>>> import numpy as np
>>> import numpy.linalg as la
>>> np.set_printoptions(precision=2, suppress=True, linewidth=100, legacy="1.25")
>>> arr = np.load("test5.npy")
>>> arr
array([[  0.1,   0.6,  -0.8,  -0.1,   1.3,  -0.7,  -1.1],
       [  0.3,   1.3,  -0.7,   0.7,  -0.6,  -2. ,   0.1],
       [  1.6,  -0.7,  -1.1,  -0.8,  -1.4,  -0.6,   0. ],
       [  0.1,   0.8,   0. ,   0.6,  -0.4,  -2.6,   1.7],
       [  0.8,  -0.2,   0.1,  -0.8,   1.5,  -1. ,   2.8],
       [  0.7,  -0.7,   1. ,   0.7,   0. ,  -2.4,  -0.5],
       [ -6. , -12. ,  12. , -10. ,  16. , -32. , -24. ],
       [  0.3,  -0.8,  -0.5,   0.4,   0.2,   0.6,   0.9],
       [ -0.5,   1.8,   1.5,   1.5,  -1.8,  -0.7,   0.5],
       [  0.3,  -0.3,   0.4,  -0.4,  -0.5,   0. ,   0.1],
       [  0. ,  -0.1,  -1. ,  -0.1,  -0.7,   1.6,  -1.1],
       [  0.6,  -0.3,  -1.2,   0.4,   0.8,  -1.1,   0.3],
       [ -1.9,   0.6,   1.6,  -0.5,   1.4,  -0.1,  -1.4],
       [ -0.3,  -0.3,  -1.9,  -0.2,  -0.2,  -1.6,   0.7],
       [ -0.4,   0.1,  -0.6,   0.4,   0.4,  -0.9,   1.4],
       [  0.8,   0.2,  -1.5,  -0.2,   0.8,  -1.6,  -0.3],
       [ -1.6,   0.3,  -0.5,   0.4,   0.3,  -0.3,  -1.4],
       [ -0.1,   0.3,   1.2,   1.5,   2. ,  -0.4,   0.5],
       [  0. ,   0.5,  -2.1,   2.8,   1.1,  -0.9,  -0.8],
       [  0.9,  -1.2,   0.1,   1. ,   1.6,   1.7,   0.7],
       [  1.1,  -2.1,   0.9,  -1.7,   0.2,   1.4,   0.1],
       [ -1.7,  -0.8,   0. ,   0.9,  -0.7,  -0.9,  -1.2],
       [ -1.6,   1.2,   0.9,   1.3,   0. ,   0.5,  -0.4],
       [ -0.6,  -0.1,  -0.5,  -0.7,  -0.5,  -1.3,   1.5],
       [ -0.5,   1.4,  -0.5,   1.7,  -0.7,   0.2,   1.5],
       [  0.7,  -0.2,   0.7,   0.1,   1.4,   1.7,   1.7],
       [  0.3,   1.2,   0. ,  -1. ,  -2.1,   0.3,   0.6],
       [  0.8,  -0.2,   0. ,  -1.5,   1.1,   0.7,  -0.2],
       [ -1.6,   0.9,   1. ,  -0.2,   0.3,   0.9,   0.6],
       [ -0.2,  -0.7,  -0.1,   0.1,  -0.2,  -0.1,  -0.3]])
>>> cent = arr[[12, 7]].astype(float)
>>> for _ in range(5):
...     idx = la.norm(arr[:, None] - cent, axis=-1).argmin(axis=1)
...     cent = np.array([arr[idx == j].mean(axis=0) for j in range(2)])
... 
>>> idx
array([1, 1, 1, 1, 1, 1, 0, 1, 1, 1, 1, 1, 1, 1, 1, 1, 1, 1, 1, 1, 1, 1, 1, 1, 1, 1, 1, 1, 1, 1])
>>> np.abs(cent[1] - cent[0]).argmax()
5
>>> cent
array([[ -6.  , -12.  ,  12.  , -10.  ,  16.  , -32.  , -24.  ],
       [ -0.06,   0.09,  -0.12,   0.22,   0.16,  -0.33,   0.24]])
>>> np.bincount(idx)
array([ 1, 29])
>>> np.round(la.norm(cent, 2) / la.norm(cent), 2)
1.0
>>> la.cond(cent) > 100
False
>>> [round(float(x), 2) for x in la.svd(cent, compute_uv=False)[:3]]
[47.75, 0.51]
>>> rng = np.random.default_rng(939045)
>>> out = arr + rng.integers(-2, 3, (30, 1)) @ rng.integers(-2, 3, (1, 7))
>>> out
array([[  0.1,   0.6,  -0.8,  -0.1,   1.3,  -0.7,  -1.1],
       [  1.3,   2.3,  -1.7,  -0.3,  -1.6,   0. ,  -1.9],
       [  0.6,  -1.7,  -0.1,   0.2,  -0.4,  -2.6,   2. ],
       [  2.1,   2.8,  -2. ,  -1.4,  -2.4,   1.4,  -2.3],
       [  1.8,   0.8,  -0.9,  -1.8,   0.5,   1. ,   0.8],
       [ -1.3,  -2.7,   3. ,   2.7,   2. ,  -6.4,   3.5],
       [ -4. , -10. ,  10. , -12. ,  14. , -28. , -28. ],
       [ -0.7,  -1.8,   0.5,   1.4,   1.2,  -1.4,   2.9],
       [  1.5,   3.8,  -0.5,  -0.5,  -3.8,   3.3,  -3.5],
       [ -1.7,  -2.3,   2.4,   1.6,   1.5,  -4. ,   4.1],
       [  2. ,   1.9,  -3. ,  -2.1,  -2.7,   5.6,  -5.1],
       [ -1.4,  -2.3,   0.8,   2.4,   2.8,  -5.1,   4.3],
       [ -2.9,  -0.4,   2.6,   0.5,   2.4,  -2.1,   0.6],
       [  0.7,   0.7,  -2.9,  -1.2,  -1.2,   0.4,  -1.3],
       [ -0.4,   0.1,  -0.6,   0.4,   0.4,  -0.9,   1.4],
       [  2.8,   2.2,  -3.5,  -2.2,  -1.2,   2.4,  -4.3],
       [ -2.6,  -0.7,   0.5,   1.4,   1.3,  -2.3,   0.6],
       [  0.9,   1.3,   0.2,   0.5,   1. ,   1.6,  -1.5],
       [  0. ,   0.5,  -2.1,   2.8,   1.1,  -0.9,  -0.8],
       [  2.9,   0.8,  -1.9,  -1. ,  -0.4,   5.7,  -3.3],
       [  3.1,  -0.1,  -1.1,  -3.7,  -1.8,   5.4,  -3.9],
       [  0.3,   1.2,  -2. ,  -1.1,  -2.7,   3.1,  -5.2],
       [ -2.6,   0.2,   1.9,   2.3,   1. ,  -1.5,   1.6],
       [ -0.6,  -0.1,  -0.5,  -0.7,  -0.5,  -1.3,   1.5],
       [ -2.5,  -0.6,   1.5,   3.7,   1.3,  -3.8,   5.5],
       [ -1.3,  -2.2,   2.7,   2.1,   3.4,  -2.3,   5.7],
       [  1.3,   2.2,  -1. ,  -2. ,  -3.1,   2.3,  -1.4],
       [  2.8,   1.8,  -2. ,  -3.5,  -0.9,   4.7,  -4.2],
       [ -3.6,  -1.1,   3. ,   1.8,   2.3,  -3.1,   4.6],
       [ -1.2,  -1.7,   0.9,   1.1,   0.8,  -2.1,   1.7]])
>>> np.round(la.svd(out - arr, compute_uv=False), 2) + 0
array([30.38,  0.  ,  0.  ,  0.  ,  0.  ,  0.  ,  0.  ])
>>> np.abs(out - arr).sum(axis=1)
array([ 0.,  9.,  9., 18.,  9., 18., 18.,  9., 18., 18., 18., 18.,  9.,  9.,  0., 18.,  9.,  9.,
        0., 18., 18., 18.,  9.,  0., 18., 18.,  9., 18., 18.,  9.])
>>> Xc = (out - out.mean(axis=0)) / out.std(axis=0)
>>> np.argwhere(np.abs(Xc) > 2)
array([[6, 1],
       [6, 2],
       [6, 3],
       [6, 4],
       [6, 5],
       [6, 6]])
>>> b = la.lstsq(np.delete(Xc, 0, axis=1), Xc[:, 0])[0]
>>> np.abs(b).argmax()
1
>>> b
array([-0.1 , -0.55, -0.54, -0.02,  0.46,  0.06])
>>> u = np.array([9, -4, -6, -4, 4, -4, 7, 2, -2, -9])
>>> F = 2 * np.eye(10) + np.outer(u, u)
>>> F
array([[ 83., -36., -54., -36.,  36., -36.,  63.,  18., -18., -81.],
       [-36.,  18.,  24.,  16., -16.,  16., -28.,  -8.,   8.,  36.],
       [-54.,  24.,  38.,  24., -24.,  24., -42., -12.,  12.,  54.],
       [-36.,  16.,  24.,  18., -16.,  16., -28.,  -8.,   8.,  36.],
       [ 36., -16., -24., -16.,  18., -16.,  28.,   8.,  -8., -36.],
       [-36.,  16.,  24.,  16., -16.,  18., -28.,  -8.,   8.,  36.],
       [ 63., -28., -42., -28.,  28., -28.,  51.,  14., -14., -63.],
       [ 18.,  -8., -12.,  -8.,   8.,  -8.,  14.,   6.,  -4., -18.],
       [-18.,   8.,  12.,   8.,  -8.,   8., -14.,  -4.,   6.,  18.],
       [-81.,  36.,  54.,  36., -36.,  36., -63., -18.,  18.,  83.]])
>>> # symmetric, so the eigenvalues are real
>>> x = np.ones(10)
>>> for _ in range(4):
...     x = F @ x
...     x /= la.norm(x)
...     print(round(x @ F @ x, 2))
... 
320.21
321.0
321.0
321.0
>>> x
array([-0.5 ,  0.22,  0.34,  0.22, -0.22,  0.22, -0.39, -0.11,  0.11,  0.5 ])
>>> idx = rng.permutation(10)
>>> out = F[:, idx] * rng.choice([-1, 1], 10)
>>> out
array([[ 18., -83., -18., -36.,  81., -63., -54.,  36.,  36., -36.],
       [ -8.,  36.,   8.,  18., -36.,  28.,  24., -16., -16.,  16.],
       [-12.,  54.,  12.,  24., -54.,  42.,  38., -24., -24.,  24.],
       [ -8.,  36.,   8.,  16., -36.,  28.,  24., -18., -16.,  16.],
       [  8., -36.,  -8., -16.,  36., -28., -24.,  16.,  18., -16.],
       [ -8.,  36.,   8.,  16., -36.,  28.,  24., -16., -16.,  18.],
       [ 14., -63., -14., -28.,  63., -51., -42.,  28.,  28., -28.],
       [  6., -18.,  -4.,  -8.,  18., -14., -12.,   8.,   8.,  -8.],
       [ -4.,  18.,   6.,   8., -18.,  14.,  12.,  -8.,  -8.,   8.],
       [-18.,  81.,  18.,  36., -83.,  63.,  54., -36., -36.,  36.]])
>>> U, _, VT = la.svd(F.T @ out)
>>> idx
array([7, 0, 8, 1, 9, 6, 2, 3, 4, 5])
>>> np.round(la.lstsq(F, out)[0], 2) + 0
array([[ 0., -1.,  0.,  0.,  0.,  0.,  0.,  0.,  0.,  0.],
       [ 0.,  0.,  0.,  1.,  0.,  0.,  0.,  0.,  0.,  0.],
       [ 0.,  0.,  0.,  0.,  0.,  0.,  1.,  0.,  0.,  0.],
       [ 0.,  0.,  0.,  0.,  0.,  0.,  0., -1.,  0.,  0.],
       [ 0.,  0.,  0.,  0.,  0.,  0.,  0.,  0.,  1.,  0.],
       [ 0.,  0.,  0.,  0.,  0.,  0.,  0.,  0.,  0.,  1.],
       [ 0.,  0.,  0.,  0.,  0., -1.,  0.,  0.,  0.,  0.],
       [ 1.,  0.,  0.,  0.,  0.,  0.,  0.,  0.,  0.,  0.],
       [ 0.,  0.,  1.,  0.,  0.,  0.,  0.,  0.,  0.,  0.],
       [ 0.,  0.,  0.,  0., -1.,  0.,  0.,  0.,  0.,  0.]])
>>> X = np.load("sample11.npy")
>>> X
array([[0, 1, 0, 1, 0],
       [1, 0, 0, 1, 1],
       [0, 0, 0, 0, 0],
       [1, 1, 0, 0, 1],
       [0, 1, 0, 1, 0]])
>>> (X != 0).astype(int)
array([[0, 1, 0, 1, 0],
       [1, 0, 0, 1, 1],
       [0, 0, 0, 0, 0],
       [1, 1, 0, 0, 1],
       [0, 1, 0, 1, 0]])
>>> np.round(np.sort(la.eigvals(X).real), 2) + 0
array([-1.56, -1.  ,  0.  ,  0.  ,  2.56])
>>> np.round(la.det(X), 2)
0.0
>>> np.unique(X.round(6), axis=0).shape
(4, 5)
>>> round(float(np.trace(la.pinv(X) @ X)), 2)
3.0
>>> la.lstsq(X[:-1].T, X[-1])[2]
3
>>> rank = la.matrix_rank(X)
>>> rank
3
>>> ns = la.svd(X)[2][rank:].T
>>> la.matrix_rank(X.T @ X), la.matrix_rank(X @ X.T)
(3, 3)
>>> [int(la.matrix_rank(X[:, :j + 1])) for j in range(5)]
[1, 2, 2, 3, 3]
>>> ns.shape
(5, 2)
>>> [int(la.matrix_rank(X[:i])) for i in range(1, len(X) + 1)]
[1, 2, 2, 3, 3]
>>> [int(la.matrix_rank(np.delete(X, i, axis=0))) for i in range(5)]
[3, 2, 3, 2, 3]
>>> out = np.array([[2, 0, 1, 3, 3, 3, 2, 3, 1, 2, 0],
...     [3, 2, 3, 2, 3, 0, 3, 0, 3, 0, 1],
...     [3, 2, 1, 3, 2, 0, 0, 2, 3, 2, 3],
...     [3, 2, 1, 2, 0, 1, 2, 2, 0, 2, 0],
...     [1, 3, 1, 3, 3, 1, 1, 3, 2, 1, 3],
...     [3, 3, 0, 0, 2, 0, 3, 1, 2, 0, 0],
...     [3, 0, 0, 3, 3, 3, 0, 1, 3, 2, 3],
...     [2, 0, 1, 3, 3, 0, 2, 0, 3, 1, 1],
...     [0, 1, 3, 1, 1, 2, 1, 3, 2, 2, 2],
...     [2, 2, 1, 3, 3, 1, 1, 3, 2, 3, 1],
...     [2, 0, 0, 1, 2, 2, 1, 1, 0, 3, 2]])
>>> m1 = out + out.T
>>> m1
array([[4, 3, 4, 6, 4, 6, 5, 5, 1, 4, 2],
       [3, 4, 5, 4, 6, 3, 3, 0, 4, 2, 1],
       [4, 5, 2, 4, 3, 0, 0, 3, 6, 3, 3],
       [6, 4, 4, 4, 3, 1, 5, 5, 1, 5, 1],
       [4, 6, 3, 3, 6, 3, 4, 6, 3, 4, 5],
       [6, 3, 0, 1, 3, 0, 6, 1, 4, 1, 2],
       [5, 3, 0, 5, 4, 6, 0, 3, 4, 3, 4],
       [5, 0, 3, 5, 6, 1, 3, 0, 6, 4, 2],
       [1, 4, 6, 1, 3, 4, 4, 6, 4, 4, 2],
       [4, 2, 3, 5, 4, 1, 3, 4, 4, 6, 4],
       [2, 1, 3, 1, 5, 2, 4, 2, 2, 4, 4]])
>>> C2 = m1.T @ m1
>>> la.matrix_rank(C2)
11
>>> np.allclose(C2, C2.T)
True
>>> np.diag(C2)
array([200, 141, 133, 171, 217, 113, 161, 161, 167, 164, 100])
>>> la.svd(m1, compute_uv=False) ** 2
array([1420.18,   88.34,   58.71,   46.6 ,   41.04,   30.89,   27.14,   11.56,    2.47,    1.03,
          0.04])
>>> la.eigvalsh(C2)[::-1]
array([1420.18,   88.34,   58.71,   46.6 ,   41.04,   30.89,   27.14,   11.56,    2.47,    1.03,
          0.04])
>>> out = m1 / np.sqrt((m1 ** 2).mean(axis=1, keepdims=True))
>>> out[6]
array([1.31, 0.78, 0.  , 1.31, 1.05, 1.57, 0.  , 0.78, 1.05, 0.78, 1.05])
>>> la.matrix_rank(out) == la.matrix_rank(m1)
True
>>> x = np.array([4, 2, 4, 1, 2, 4, 4, 0, 1, 5, 0])
>>> h = np.maximum(m1 @ x, 0)
>>> m1.T @ h
array([4004, 3241, 3207, 3676, 4343, 2642, 3521, 3404, 3397, 3777, 2705])
>>> h
array([117,  94,  65, 108, 106,  70,  82,  91,  99,  95,  79])
>>> m1 * (h > 1e-9)[:, None]
array([[4, 3, 4, 6, 4, 6, 5, 5, 1, 4, 2],
       [3, 4, 5, 4, 6, 3, 3, 0, 4, 2, 1],
       [4, 5, 2, 4, 3, 0, 0, 3, 6, 3, 3],
       [6, 4, 4, 4, 3, 1, 5, 5, 1, 5, 1],
       [4, 6, 3, 3, 6, 3, 4, 6, 3, 4, 5],
       [6, 3, 0, 1, 3, 0, 6, 1, 4, 1, 2],
       [5, 3, 0, 5, 4, 6, 0, 3, 4, 3, 4],
       [5, 0, 3, 5, 6, 1, 3, 0, 6, 4, 2],
       [1, 4, 6, 1, 3, 4, 4, 6, 4, 4, 2],
       [4, 2, 3, 5, 4, 1, 3, 4, 4, 6, 4],
       [2, 1, 3, 1, 5, 2, 4, 2, 2, 4, 4]])
>>> np.flatnonzero(h > 1e-9)
array([ 0,  1,  2,  3,  4,  5,  6,  7,  8,  9, 10])
>>> np.allclose(m1 @ m1.T, m1.T @ m1)
True
>>> m1 @ m1
array([[200, 139, 114, 167, 185,  98, 150, 133, 156, 157, 117],
       [139, 141, 109, 121, 145,  90, 115, 132, 121, 123,  97],
       [114, 109, 133, 116, 145,  88, 121, 118, 109, 130,  80],
       [167, 121, 116, 171, 171, 107, 118, 124, 139, 150, 105],
       [185, 145, 145, 171, 217, 119, 157, 139, 169, 171, 132],
       [ 98,  90,  88, 107, 119, 113,  86, 103,  82,  99,  77],
       [150, 115, 121, 118, 157,  86, 161, 124, 112, 135,  92],
       [133, 132, 118, 124, 139, 103, 124, 161, 106, 144, 104],
       [156, 121, 109, 139, 169,  82, 112, 106, 167, 135, 108],
       [157, 123, 130, 150, 171,  99, 135, 144, 135, 164, 114],
       [117,  97,  80, 105, 132,  77,  92, 104, 108, 114, 100]])
>>> np.sort(np.abs(la.eigvals(m1)))
array([ 0.19,  1.01,  1.57,  3.4 ,  5.21,  5.56,  6.41,  6.83,  7.66,  9.4 , 37.69])
>>> np.trace(m1)
34
>>> la.matrix_power(m1, 3)
array([[6436, 5303, 5103, 6006, 6960, 4387, 5542, 5633, 5438, 6109, 4443],
       [5303, 4322, 4180, 4911, 5824, 3436, 4480, 4344, 4695, 4923, 3618],
       [5103, 4180, 3804, 4673, 5430, 3132, 4085, 4204, 4559, 4692, 3531],
       [6006, 4911, 4673, 5458, 6360, 3797, 5177, 5169, 5041, 5630, 4061],
       [6960, 5824, 5430, 6360, 7530, 4559, 5931, 6069, 6019, 6564, 4900],
       [4387, 3436, 3132, 3797, 4559, 2522, 3691, 3416, 3742, 3860, 2896],
       [5542, 4480, 4085, 5177, 5931, 3691, 4422, 4610, 4829, 5102, 3877],
       [5633, 4344, 4204, 5169, 6069, 3416, 4610, 4368, 4992, 5149, 3799],
       [5438, 4695, 4559, 5041, 6019, 3742, 4829, 4992, 4776, 5316, 3874],
       [6109, 4923, 4692, 5630, 6564, 3860, 5102, 5149, 5316, 5758, 4240],
       [4443, 3618, 3531, 4061, 4900, 2896, 3877, 3799, 3874, 4240, 3138]])
